In [1]: import numpy as np

In [2]: from numpy import linalg as LA

In [3]: np.set_printoptions(suppress=True, linewidth=140)

In [4]: data = np.load("test17.npy")

In [5]: print(data)
[[  1  -3   9 -27]
 [  1  -2   4  -8]
 [  1  -1   1  -1]
 [  1   0   0   0]]

In [6]: left, sv, vt = LA.svd(data)

In [7]: print(sv.round(2))
[30.07  2.24  0.92  0.19]

In [8]: M2 = left[:, :1] @ np.diag(sv[:1]) @ vt[:1]

In [9]: print(LA.matrix_rank(data, rtol=0.05))
2

In [10]: print(LA.matrix_rank(M2))
1

In [11]: print(round(LA.norm(data - M2, 2), 2), np.round(sv[1], 2))
2.24 2.24

In [12]: x = np.array([2, 3, 0, 0])

In [13]: h1 = np.maximum(data @ x, 0)

In [14]: print(np.flatnonzero(h1 > 1e-9))
[3]

In [15]: print(np.round(np.tanh(data @ x), 2))
[-1.   -1.   -0.76  0.96]

In [16]: rng = np.random.default_rng(42)

In [17]: M2 = data + rng.integers(-2, 3, (4, 1)) @ rng.integers(-2, 3, (1, 4))

In [18]: print(M2)
[[  1  -7  13 -29]
 [  1   0   2  -7]
 [  1   1  -1   0]
 [  1   0   0   0]]

In [19]: print(M2 - data)
[[ 0 -4  4 -2]
 [ 0  2 -2  1]
 [ 0  2 -2  1]
 [ 0  0  0  0]]

In [20]: print(np.round(LA.det(2 * data), 2), round(LA.det(data), 2))
192.0 12.0

In [21]: print(np.round(LA.det(data.T), 2))
12.0

In [22]: print(round(LA.eigvals(data).sum().real, 2))
-0.0

In [23]: print(np.round(LA.eigvals(data), 2))
[ 0.24+4.65j  0.24-4.65j -0.24+0.71j -0.24-0.71j]

In [24]: print(np.kron(np.eye(2, dtype=int), data))
[[  1  -3   9 -27   0   0   0   0]
 [  1  -2   4  -8   0   0   0   0]
 [  1  -1   1  -1   0   0   0   0]
 [  1   0   0   0   0   0   0   0]
 [  0   0   0   0   1  -3   9 -27]
 [  0   0   0   0   1  -2   4  -8]
 [  0   0   0   0   1  -1   1  -1]
 [  0   0   0   0   1   0   0   0]]

In [25]: print(np.einsum("ij,ji->", data, data))
-44

In [26]: print(round(LA.det(data[::-1]), 2))
12.0

In [27]: K = np.abs(np.array([[1, -2, -2, 1, 2],
    ...:     [0, 0, -1, 2, -1],
    ...:     [0, 2, 2, 0, 0],
    ...:     [-2, -2, 1, 2, 2],
    ...:     [2, 0, -2, -2, 0]])) + np.eye(5)

In [28]: K = K / K.sum(axis=1, keepdims=True)

In [29]: print(K.round(2))
[[0.22 0.22 0.22 0.11 0.22]
 [0.   0.2  0.2  0.4  0.2 ]
 [0.   0.4  0.6  0.   0.  ]
 [0.2  0.2  0.1  0.3  0.2 ]
 [0.29 0.   0.29 0.29 0.14]]

In [30]: q = K.astype(float).copy()

In [31]: for j in range(5):
    ...:     q[:, j] -= q[:, :j] @ (q[:, :j].T @ q[:, j])
    ...:     q[:, j] /= LA.norm(q[:, j])
    ...: 

In [32]: print(np.round(q.T @ q, 2) + 0)
[[1. 0. 0. 0. 0.]
 [0. 1. 0. 0. 0.]
 [0. 0. 1. 0. 0.]
 [0. 0. 0. 1. 0.]
 [0. 0. 0. 0. 1.]]

In [33]: left, sv, vt = LA.svd(K, full_matrices=False)

In [34]: print(left.shape, sv.shape, vt.shape)
(5, 5) (5,) (5, 5)

In [35]: print(round(np.sqrt((sv ** 2).sum()), 2), round(LA.norm(K), 2))
1.22 1.22

In [36]: print(np.round(np.abs(vt[0]), 2))
[0.28 0.46 0.65 0.44 0.31]

In [37]: print(sv.round(2))
[1.04 0.54 0.28 0.21 0.06]

In [38]: print(np.round(vt @ vt.T, 2) + 0)
[[1. 0. 0. 0. 0.]
 [0. 1. 0. 0. 0.]
 [0. 0. 1. 0. 0.]
 [0. 0. 0. 1. 0.]
 [0. 0. 0. 0. 1.]]

In [39]: print(np.abs(left[:, 0]).round(6).argmax())
2

In [40]: M2 = K + rng.integers(-2, 3, (5, 4)) @ rng.integers(-2, 3, (4, 5))

In [41]: print(M2.round(2))
[[-1.78 -7.78  8.22 -2.89  2.22]
 [-2.    1.2  -1.8   2.4   3.2 ]
 [-2.   -1.6   0.6  -2.   -2.  ]
 [ 0.2  -7.8  10.1  -3.7   0.2 ]
 [-1.71 -2.    2.29  1.29  4.14]]

In [42]: print(np.round(M2 - K, 2))
[[-2. -8.  8. -3.  2.]
 [-2.  1. -2.  2.  3.]
 [-2. -2.  0. -2. -2.]
 [ 0. -8. 10. -4.  0.]
 [-2. -2.  2.  1.  4.]]

In [43]: print(np.round(np.kron(np.eye(2, dtype=int), K), 2))
[[0.22 0.22 0.22 0.11 0.22 0.   0.   0.   0.   0.  ]
 [0.   0.2  0.2  0.4  0.2  0.   0.   0.   0.   0.  ]
 [0.   0.4  0.6  0.   0.   0.   0.   0.   0.   0.  ]
 [0.2  0.2  0.1  0.3  0.2  0.   0.   0.   0.   0.  ]
 [0.29 0.   0.29 0.29 0.14 0.   0.   0.   0.   0.  ]
 [0.   0.   0.   0.   0.   0.22 0.22 0.22 0.11 0.22]
 [0.   0.   0.   0.   0.   0.   0.2  0.2  0.4  0.2 ]
 [0.   0.   0.   0.   0.   0.   0.4  0.6  0.   0.  ]
 [0.   0.   0.   0.   0.   0.2  0.2  0.1  0.3  0.2 ]
 [0.   0.   0.   0.   0.   0.29 0.   0.29 0.29 0.14]]

In [44]: print(round(LA.det(K.T), 2))
0.0

In [45]: print(round(LA.det(K[::-1]), 2))
0.0

In [46]: print(round(LA.eigvals(K).sum().real, 2))
1.47
